$ ipython --no-banner

In [1]: import numpy as np

In [2]: np.set_printoptions(precision=3, suppress=True, linewidth=140)

In [3]: tidy = lambda a: np.round(a, 3) + 0

In [4]: arr = np.tril(np.array([[4, -9, -4, -6, -1, 5, -8, 1, -2],
   ...:     [9, 3, 7, -2, 7, 8, -9, 8, -8],
   ...:     [-3, -2, -4, 8, 5, -5, 6, -3, 0],
   ...:     [-6, 1, -5, 9, 4, -3, 7, -1, 4],
   ...:     [-8, 1, 4, -9, -6, 6, 2, -4, 1],
   ...:     [-8, -9, 2, 8, -4, 7, 5, -9, 4],
   ...:     [6, 7, -7, 9, 6, -9, -8, -2, 8],
   ...:     [-8, -2, 3, 6, 2, -4, -8, 8, 6],
   ...:     [3, 6, 2, 3, 2, -8, 6, -4, 9]]), -1) + np.eye(9, dtype=int)

In [5]: arr
Out[5]: 
array([[ 1,  0,  0,  0,  0,  0,  0,  0,  0],
       [ 9,  1,  0,  0,  0,  0,  0,  0,  0],
       [-3, -2,  1,  0,  0,  0,  0,  0,  0],
       [-6,  1, -5,  1,  0,  0,  0,  0,  0],
       [-8,  1,  4, -9,  1,  0,  0,  0,  0],
       [-8, -9,  2,  8, -4,  1,  0,  0,  0],
       [ 6,  7, -7,  9,  6, -9,  1,  0,  0],
       [-8, -2,  3,  6,  2, -4, -8,  1,  0],
       [ 3,  6,  2,  3,  2, -8,  6, -4,  1]])

In [6]: left, sv, VT = np.linalg.svd(arr)

In [7]: tidy(sv)
Out[7]: array([24.116, 18.44 , 13.153,  9.569,  8.465,  2.124,  0.688,  0.418,  0.   ])

In [8]: A2 = left[:, :8] @ np.diag(sv[:8]) @ VT[:8]

In [9]: tidy(A2)
Out[9]: 
array([[ 1.,  0.,  0.,  0.,  0.,  0.,  0.,  0.,  0.],
       [ 9.,  1.,  0.,  0.,  0.,  0.,  0.,  0.,  0.],
       [-3., -2.,  1.,  0.,  0.,  0.,  0.,  0.,  0.],
       [-6.,  1., -5.,  1.,  0.,  0.,  0.,  0.,  0.],
       [-8.,  1.,  4., -9.,  1.,  0.,  0.,  0.,  0.],
       [-8., -9.,  2.,  8., -4.,  1.,  0.,  0.,  0.],
       [ 6.,  7., -7.,  9.,  6., -9.,  1.,  0.,  0.],
       [-8., -2.,  3.,  6.,  2., -4., -8.,  1.,  0.],
       [ 3.,  6.,  2.,  3.,  2., -8.,  6., -4.,  1.]])

In [10]: np.linalg.matrix_rank(A2)
Out[10]: np.int64(8)

In [11]: data = np.loadtxt("layer11.csv", delimiter=",")

In [12]: data
Out[12]: 
array([[39.,  2., -3., -2., -3.,  2.,  1.,  3., -1., -3.],
       [ 0., 13., -2.,  3., -1., -2., -3., -1.,  1.,  0.],
       [-1.,  2.,  1.,  2., -3.,  1.,  2.,  3.,  1.,  2.],
       [ 1., -1.,  0., 23., -2.,  2., -2.,  1.,  0., -2.],
       [ 2.,  3., -3., -2., 39.,  3.,  3., -1., -2., -2.],
       [-3.,  2., -2., -1., -2., 12., -3., -2., -1.,  1.],
       [-2., -3.,  2., -3., -3., -1., 52., -2.,  1.,  2.],
       [ 0., -2., -3., -2., -1.,  1., -1., 51.,  0.,  3.],
       [-2.,  3., -3.,  0.,  1.,  1., -3., -2., 20., -3.],
       [-3., -1.,  2.,  2.,  0., -2.,  3.,  0.,  0.,  7.]])

In [13]: rng = np.random.default_rng(53526)

In [14]: A2 = data + rng.integers(-2, 3, (10, 9)) @ rng.integers(-2, 3, (9, 10))

In [15]: A2
Out[15]: 
array([[ 46.,  -1.,   5.,  10., -10.,   4.,   9.,  -7.,   5.,   2.],
       [  1.,  18.,  -1.,   6.,   0.,   0.,  -7.,  -1.,  -5.,  14.],
       [-12.,   1.,   1.,   4.,  -3.,   5.,   6.,  -2., -12.,  -4.],
       [  4.,  -3.,  -4.,  18.,   0.,  -4.,  -6.,   5.,   9., -13.],
       [ -1.,  -2.,   1.,   2.,  39.,   0.,   0.,  -6., -15.,  -3.],
       [ -1.,   2.,  -4.,  -1.,  -2.,  18.,  -1.,   0.,   9.,  -7.],
       [  3.,   4.,   3.,  -3.,   0.,   7.,  53.,   0.,   8.,  10.],
       [  0.,   6.,  -9.,  -7.,   5.,  -2.,   7.,  53.,   4.,  -3.],
       [ -1.,   1.,  12.,   6.,   0.,  -4.,  -6., -10.,   5.,   3.],
       [ -4.,   1.,  -1.,   1.,  -1.,  -5.,  -1.,   4.,   4.,  -3.]])

In [16]: np.linalg.matrix_rank(A2 - data, tol=1e-8)
Out[16]: np.int64(9)

In [17]: np.abs(A2 - data).sum(axis=1)
Out[17]: array([68., 37., 46., 50., 41., 32., 42., 48., 62., 33.])
